$ ipython --no-banner

In [1]: import numpy as np

In [2]: from numpy import linalg as LA

In [3]: np.set_printoptions(precision=3, suppress=True, linewidth=120, sign=" ")

In [4]: J = np.array([[2, 2, 2], [2, 2, 2], [2, 2, 2]])

In [5]: T = np.stack([J, 3 * J, J[::-1]])

In [6]: (T @ J.T).shape
Out[6]: (3, 3, 3)

In [7]: T.sum(axis=0)
Out[7]: 
array([[ 10,  10,  10],
       [ 10,  10,  10],
       [ 10,  10,  10]])

In [8]: LA.det(T)
Out[8]: array([ 0.,  0.,  0.])

In [9]: np.einsum("bij,cij->bc", T, T)
Out[9]: 
array([[  36,  108,   36],
       [ 108,  324,  108],
       [  36,  108,   36]])

In [10]: np.fft.fft(J[0])
Out[10]: array([ 6.+0.j,  0.+0.j,  0.+0.j])

In [11]: np.sort(np.abs(np.fft.fft(J[0]))), np.round(np.sort(LA.svd(J, compute_uv=False)), 3) + 0
Out[11]: (array([ 0.,  0.,  6.]), array([ 0.,  0.,  6.]))

In [12]: np.allclose(J @ J.T, J.T @ J)
Out[12]: True

In [13]: J @ np.ones(3)
Out[13]: array([ 6.,  6.,  6.])

In [14]: J @ (-1.0) ** np.arange(3)
Out[14]: array([ 2.,  2.,  2.])

In [15]: ev, evecs = LA.eigh(J)

In [16]: x = np.array([1, 1, 1])

In [17]: x @ J @ x / (x @ x), np.round(ev[0], 3), np.round(ev[-1], 3)
Out[17]: (np.float64(6.0), np.float64(-0.0), np.float64(6.0))

In [18]: evecs * np.abs(ev) @ evecs.T
Out[18]: 
array([[ 2.,  2.,  2.],
       [ 2.,  2.,  2.],
       [ 2.,  2.,  2.]])

In [19]: evecs * np.maximum(ev, 0) @ evecs.T
Out[19]: 
array([[ 2.,  2.,  2.],
       [ 2.,  2.,  2.],
       [ 2.,  2.,  2.]])

In [20]: (np.sign(evecs[:, -1].round(6)) == np.sign(evecs[0, -1].round(6))).astype(int)
Out[20]: array([ 1,  1,  1])

In [21]: np.abs(J).sum(axis=1).max(), np.round(np.abs(ev).max(), 3)
Out[21]: (np.int64(6), np.float64(6.0))

In [22]: U, sig, vt = LA.svd(J)

In [23]: evecs = vt[:(sig > 1e-8).sum()]

In [24]: rng = np.random.default_rng(5962)

In [25]: x = J[1] + -3 * J[0] + rng.integers(2) * np.eye(3)[2]

In [26]: x
Out[26]: array([-4., -4., -3.])

In [27]: evecs.T @ evecs
Out[27]: 
array([[ 0.333,  0.333,  0.333],
       [ 0.333,  0.333,  0.333],
       [ 0.333,  0.333,  0.333]])

In [28]: round(float(LA.norm(x - evecs.T @ evecs @ x)), 3)
Out[28]: 0.816

In [29]: np.allclose(evecs.T @ evecs @ x, x)
Out[29]: False
